$ python -q
>>> import numpy as np
>>> np.set_printoptions(precision=1, suppress=True, linewidth=100, legacy="1.25")
>>> sigma = 20 * 0.2 ** np.arange(3)
>>> rng = np.random.default_rng(17)
>>> M = rng.normal(size=(14, 3)) * rng.permutation(sigma)
>>> M
array([[ 22. ,   0.3,  -2.2],
       [-25.2,  -1.5,   0.1],
       [-16.2,  -0.7,  -0.9],
       [ -1. ,  -1.8,   3.7],
       [-40.5,   1.5,   2.4],
       [ -9.4,   1.1,   0.1],
       [ 13.8,   0.1,   4.4],
       [ 21.2,  -0.7,  -2.4],
       [  6.9,  -0.2,  -9.1],
       [ 40.5,  -1.7,  -8.3],
       [-25.5,   0.5,   7.2],
       [ -4.7,  -0.3,   0.7],
       [ -7.3,   0.1,  -4.6],
       [  8.8,   0.3,  -9.7]])
>>> # column 0 dominates
>>> Uu, sigma = np.linalg.svd(M)
Traceback (most recent call last):
  File "<python-input-7>", line 1, in <module>
    Uu, sigma = np.linalg.svd(M)
    ^^^^^^^^^
ValueError: too many values to unpack (expected 2)
>>> Uu, sigma, Vt = np.linalg.svd(M, full_matrices=False)
>>> np.cumsum(sigma ** 2) / np.sum(sigma ** 2)
array([1., 1., 1.])
>>> np.abs(Uu[:, 0]).round(6).argmax()
9
>>> np.allclose(Uu * sigma @ Vt, M)
True
>>> np.round(sigma / sigma[0], 1) + 0
array([1. , 0.2, 0. ])
>>> round(float(np.sqrt((sigma ** 2).sum())), 1), round(np.linalg.norm(M), 1)
(81.5, 81.5)
>>> sigma
array([79.7, 16.5,  3.4])
>>> np.round(Uu.T @ M @ Vt.T, 1) + 0
array([[79.7,  0. ,  0. ],
       [ 0. , 16.5,  0. ],
       [ 0. ,  0. ,  3.4]])
>>> np.round(Uu.T @ Uu, 1) + 0
array([[1., 0., 0.],
       [0., 1., 0.],
       [0., 0., 1.]])
>>> np.round(np.abs(Vt[0]), 1) + 0
array([1. , 0. , 0.1])
>>> x = np.array([6, 1, 9])
>>> target = M @ x
>>> np.round(np.linalg.pinv(M) @ M, 1) + 0
array([[1., 0., 0.],
       [0., 1., 0.],
       [0., 0., 1.]])
>>> try:
...     np.linalg.solve(M, target)
... except np.linalg.LinAlgError as e:
...     print(repr(e))
... 
LinAlgError('Last 2 dimensions of the array must be square')
>>> np.linalg.lstsq(M, target)[0]
array([6., 1., 9.])
>>> target = target + 0.1 * rng.normal(size=14)
>>> target
array([ 113. , -152. , -106. ,   25.1, -220.6,  -54.7,  122.4,  104.5,  -41.1,  166.4,  -88.1,
        -22.3,  -85. ,  -34.7])
>>> c, *_ = np.linalg.lstsq(M, target)
>>> [round(float(np.linalg.norm(np.linalg.solve(M.T @ M + lam * np.eye(3), M.T @ target))), 2) for lam in (0, 1, 10, 100)]
[10.86, 10.82, 10.51, 8.51]
>>> c.round()
array([6., 1., 9.])
>>> ang = np.radians(135)
>>> Rm = np.eye(3)
>>> Rm[1, 1] = Rm[2, 2] = np.cos(ang)
>>> Rm[1, 2], Rm[2, 1] = -np.sin(ang), np.sin(ang)
>>> Rm
array([[ 1. ,  0. ,  0. ],
       [ 0. , -0.7, -0.7],
       [ 0. ,  0.7, -0.7]])
>>> out = M @ Rm.T
>>> round(np.linalg.det(Rm), 1), round(np.trace(Rm), 1)
(1.0, -0.4)
>>> O, Rm = np.linalg.qr(M)
>>> np.trace(O @ O.T)
3.0
>>> O.shape, Rm.shape
((14, 3), (3, 3))
>>> Rm
array([[-79.1,   1.4,   9.7],
       [  0. ,   3.4,   0.5],
       [  0. ,   0. ,  16.6]])
>>> W0 = np.load("run15.npy")
>>> W0
array([[ 2.5, -1.6],
       [-1.6, -2.5]])
>>> r0, g = W0[1], W0[0]
>>> r0 @ g
0.0
>>> pr = (r0 @ g) / (r0 @ r0) * r0
>>> (g - pr) @ r0
0.0
>>> np.linalg.matrix_rank(np.outer(r0, g))
1
>>> g - pr
array([ 2.5, -1.6])
>>> np.outer(r0, g)
array([[-4. ,  2.6],
       [-6.2,  4. ]])
>>> vals, vecs = np.linalg.eigh(W0)
>>> x = np.array([0, 0])
>>> (np.sign(vecs[:, -1].round(6)) == np.sign(vecs[0, -1].round(6))).astype(int)
array([1, 0])
>>> np.abs(W0).sum(axis=1).max(), round(np.abs(vals).max(), 1)
(4.1, 3.0)
>>> x @ W0 @ x
0.0
>>> np.linalg.eigvalsh(W0[1:, 1:])
array([-2.5])
>>> np.linalg.norm(W0, axis=0)
array([3., 3.])
>>> out = np.array([[2, 0], [3, 1]])
>>> C = np.kron(out, W0)
>>> C.shape
(4, 4)
>>> np.round(np.linalg.norm(C, 2), 1), np.round(np.linalg.norm(out, 2) * np.linalg.norm(W0, 2), 1)
(11.0, 11.0)
>>> E = np.load("w.npy")
>>> E
array([[-22,   1,  -4,  -3],
       [  3,  -3,   2,  -3],
       [  2,  -2,  23,  -4],
       [ -4,  -4,   0, -14]])
>>> E.ravel(order="F")
array([-22,   3,   2,  -4,   1,  -3,  -2,  -4,  -4,   2,  23,   0,  -3,  -3,  -4, -14])
>>> blk = E.reshape(4, 2, -1)
>>> np.einsum("ihd,ihd->ih", blk, blk)
array([[485,  25],
       [ 18,  13],
       [  8, 545],
       [ 32, 196]])
>>> blk.shape
(4, 2, 2)
>>> np.swapaxes(blk, 1, 2)[1]
array([[ 3,  2],
       [-3, -3]])
>>> out = E ** -1
Traceback (most recent call last):
  File "<python-input-66>", line 1, in <module>
    out = E ** -1
          ~~^^~~~
ValueError: Integers to negative integer powers are not allowed.
>>> out = np.linalg.inv(E)
>>> np.round(E @ out, 1) + 0
array([[1., 0., 0., 0.],
       [0., 1., 0., 0.],
       [0., 0., 1., 0.],
       [0., 0., 0., 1.]])
>>> out.round(1) + 0
array([[-0.1,  0. ,  0. ,  0. ],
       [-0.1, -0.6,  0. ,  0.1],
       [ 0. ,  0. ,  0. ,  0. ],
       [ 0. ,  0.2,  0. , -0.1]])
>>> np.linalg.det(E) * out
array([[  666.,   550.,    68.,  -280.],
       [ 1154.,  6632.,  -376., -1561.],
       [  -48.,   172.,  -534.,   126.],
       [ -520., -2052.,    88.,  1365.]])
>>> np.allclose(out, E.T)
False
>>> vals, vecs = np.linalg.eig(E)
>>> vals
array([ 22.7, -23.2,  -1.6, -13.8])
>>> np.round(np.sort(np.linalg.eigvals(np.linalg.inv(E))), 1) + 0
array([-0.6, -0.1,  0. ,  0. ])
>>> np.sort(np.linalg.eigvals(E.T))
array([-23.2, -13.8,  -1.6,  22.7])
>>> np.round(np.prod(vals), 1)
-11746.0
>>> labels = rng.integers(0, 2, 3)
>>> X = np.triu((labels[:, None] == labels) & (rng.random((3, 3)) < 0.8), 1).astype(int)
>>> X += X.T
>>> X
array([[0, 0, 0],
       [0, 0, 1],
       [0, 1, 0]])
>>> # equal to its transpose
>>> hat = M @ np.linalg.solve(M.T @ M, M.T)
>>> np.round(np.diag(hat), 1) + 0
array([0.1, 0.5, 0.2, 0.3, 0.3, 0.1, 0.2, 0.1, 0.3, 0.4, 0.2, 0. , 0.1, 0.3])
>>> hat @ M[:, 1]
array([ 0.3, -1.5, -0.7, -1.8,  1.5,  1.1,  0.1, -0.7, -0.2, -1.7,  0.5, -0.3,  0.1,  0.3])
>>> np.trace(hat)
3.0
>>> np.linalg.matrix_rank(np.eye(14) - hat)
11
>>> labels = rng.integers(0, 2, 3)
>>> F = (labels[:, None] == labels) * -2 + np.eye(3)
>>> F
array([[-1.,  0., -2.],
       [ 0., -1.,  0.],
       [-2.,  0., -1.]])
>>> np.linalg.lstsq(X[:-1].T, X[-1])[2]
1
>>> X @ np.linalg.pinv(X) @ X
array([[0., 0., 0.],
       [0., 0., 1.],
       [0., 1., 0.]])
>>> K = np.array([[0, 2, 1, -1, 1],
...     [0, 0, 0, 3, -2],
...     [0, 0, 0, 3, 3],
...     [0, 0, 0, 0, 3],
...     [0, 0, 0, 0, 0]])
>>> out = np.linalg.inv(W0)
>>> round(float(np.linalg.slogdet(W0)[0]), 1)
-1.0
>>> np.linalg.det(W0) * out
array([[-2.5,  1.6],
       [ 1.6,  2.5]])
>>> out
array([[ 0.3, -0.2],
       [-0.2, -0.3]])
>>> O, Rm = np.linalg.qr(out)
>>> O
array([[-0.8,  0.5],
       [ 0.5,  0.8]])
>>> np.round(np.trace(O @ O.T), 1)
2.0
>>> np.round(O.T @ O, 1) + 0
array([[1., 0.],
       [0., 1.]])
>>> np.allclose(Rm.T @ Rm, out.T @ out)
True
>>> round(abs(Rm[0, 0]), 1), np.round(np.linalg.norm(out[:, 0]), 1)
(0.3, 0.3)
>>> np.flatnonzero(np.linalg.matrix_power((F != 0) + (F.T != 0) + np.eye(3), 3)[2])
array([0, 2])
>>> (F != 0).astype(int)
array([[1, 0, 1],
       [0, 1, 0],
       [1, 0, 1]])
>>> round(float(np.linalg.det(F)), 1)
3.0
>>> F @ F
array([[5., 0., 4.],
       [0., 1., 0.],
       [4., 0., 5.]])
>>> arr = np.loadtxt("arr.csv", delimiter=",")
>>> arr
array([[ 0.7,  1.7, -0.3,  3.7],
       [-0.9,  2.4, -1.3,  0.9],
       [ 1.3,  4. , -1.5, -1.4],
       [-7.2, -1. , -3.3, -1.7],
       [ 3. ,  4.8, -0.1, -3.9],
       [ 2. ,  4.7, -0.6, -2.2],
       [ 1.9,  6. , -0.2, -2.4],
       [ 1.4,  3.2,  0.6, -1.9],
       [ 2.1,  4.6,  1.1, -0.9],
       [-6.1, -0.8, -0.1, -1.1],
       [ 0.8,  4.3,  0.7, -3.6],
       [-5. , -1.3, -1.1, -0.5],
       [-6. , -0.3,  0.4, -0.7],
       [-5.5, -2.3,  0.2, -0.8],
       [-6.4, -2. , -0.2, -0.9],
       [ 0.7,  5. , -0.9, -3.1],
       [ 0.9,  4. ,  2.7, -1.9],
       [-3.6, -0.3,  0.4, -1.6],
       [-0.6,  0.7, -0.7,  2.2],
       [ 3.4,  5.4, -0.3, -1.4],
       [ 2.8,  6.2,  1.9, -3.1],
       [-6.9, -0.6,  1.1, -0.8],
       [-1.5,  0.3, -0.5,  3.6]])
>>> O, vecs = np.linalg.qr(arr[:, :3])[0], np.linalg.qr(arr[:, 3:])[0]
>>> sigma = np.linalg.svd(O.T @ vecs, compute_uv=False)
>>> (sigma > 0.9).sum()
0
>>> gram = np.cov(arr, rowvar=False)
>>> np.median(arr, axis=0)
array([ 0.7,  2.4, -0.2, -1.4])
>>> np.polyfit(arr[:, 0], arr[:, 3], 1)
array([-0.1, -1.2])
>>> np.argsort(-arr.std(axis=0).round(6), kind="stable")
array([0, 1, 3, 2])
>>> out = arr / np.linalg.norm(arr, axis=1, keepdims=True)
>>> gram = out @ out.T
>>> (gram - 2 * np.eye(23)).round(6).argmax(axis=1)
array([18, 18,  5, 11,  7,  6,  5, 20, 20, 12,  7, 14, 21, 14, 13,  6, 20,  9, 22,  5,  7, 12, 18])
>>> np.linalg.norm(out, axis=1)
array([1., 1., 1., 1., 1., 1., 1., 1., 1., 1., 1., 1., 1., 1., 1., 1., 1., 1., 1., 1., 1., 1., 1.])
>>> np.argwhere(np.triu(np.abs(gram) > 0.95, 1))
array([[ 2,  5],
       [ 2,  6],
       [ 3, 11],
       [ 4,  5],
       [ 4,  7],
       [ 5,  6],
       [ 5,  7],
       [ 5, 15],
       [ 5, 19],
       [ 6,  7],
       [ 6, 15],
       [ 6, 19],
       [ 6, 20],
       [ 7, 10],
       [ 7, 20],
       [ 8, 19],
       [ 8, 20],
       [ 9, 11],
       [ 9, 12],
       [ 9, 13],
       [ 9, 14],
       [ 9, 17],
       [ 9, 21],
       [10, 15],
       [11, 13],
       [11, 14],
       [12, 14],
       [12, 17],
       [12, 21],
       [13, 14],
       [14, 21],
       [17, 21],
       [18, 22]])
>>> gram[18].round(1) + 0
array([ 0.9,  0.7,  0. ,  0.1, -0.4, -0.2, -0.1, -0.3, -0.1,  0. , -0.4,  0.1,  0.1,  0. ,  0. ,
       -0.2, -0.3, -0.2,  1. , -0.1, -0.3,  0.1,  1. ])
>>> round(float(np.degrees(np.arccos(np.clip(gram[18, 19], -1, 1)))), 1)
94.0
>>> gram = arr.T @ arr
>>> (arr @ arr.T).shape
(23, 23)
>>> labels = rng.integers(0, 3, 3)
>>> J = (labels[:, None] == labels) * -1 + np.eye(3)
>>> J
array([[ 0.,  0., -1.],
       [ 0.,  0.,  0.],
       [-1.,  0.,  0.]])
>>> # equal to its transpose
>>> ang = np.radians(72)
>>> Rm = np.eye(3)
>>> Rm[0, 0] = Rm[2, 2] = np.cos(ang)
>>> Rm[0, 2], Rm[2, 0] = -np.sin(ang), np.sin(ang)
>>> Rm
array([[ 0.3,  0. , -1. ],
       [ 0. ,  1. ,  0. ],
       [ 1. ,  0. ,  0.3]])
>>> out = J @ Rm.T
>>> out
array([[ 1. ,  0. , -0.3],
       [ 0. ,  0. ,  0. ],
       [-0.3,  0. , -1. ]])
>>> np.allclose(J @ J.T, out @ out.T)
True
>>> round(np.linalg.eigvalsh(J).min(), 1)
-1.0
>>> np.all(np.linalg.eigvalsh(J) > 0)
False
>>> try:
...     np.linalg.cholesky(J)
... except np.linalg.LinAlgError as e:
...     print(repr(e))
... 
LinAlgError('Matrix is not positive definite')
>>> np.linalg.norm(J, axis=0)
array([1., 0., 1.])
>>> np.linalg.pinv(J)
array([[ 0.,  0., -1.],
       [ 0.,  0.,  0.],
       [-1.,  0.,  0.]])
>>> J.T @ J
array([[1., 0., 0.],
       [0., 0., 0.],
       [0., 0., 1.]])
>>> J @ J.T
array([[1., 0., 0.],
       [0., 0., 0.],
       [0., 0., 1.]])
>>> np.linalg.svd(J, compute_uv=False)
array([1., 1., 0.])
>>> out = J + rng.integers(-2, 3, (3, 2)) @ rng.integers(-2, 3, (2, 3))
>>> out
array([[ 3., -3., -2.],
       [ 0.,  0.,  0.],
       [-2.,  1.,  3.]])
>>> np.linalg.svd(out - J, compute_uv=False)
array([5. , 2.3, 0. ])
>>> np.linalg.matrix_rank(out - J, tol=1e-8)
2
>>> np.abs(out - J).sum(axis=1)
array([7., 0., 5.])
>>> out - J
array([[ 3., -3., -1.],
       [ 0.,  0.,  0.],
       [-1.,  1.,  3.]])
>>> np.round(np.linalg.det(J), 1)
0.0
>>> np.linalg.matrix_power(J, 2)
array([[1., 0., 0.],
       [0., 0., 0.],
       [0., 0., 1.]])
>>> np.sort(np.abs(np.linalg.eigvals(J)))
array([0., 1., 1.])
>>> np.trace(J)
0.0
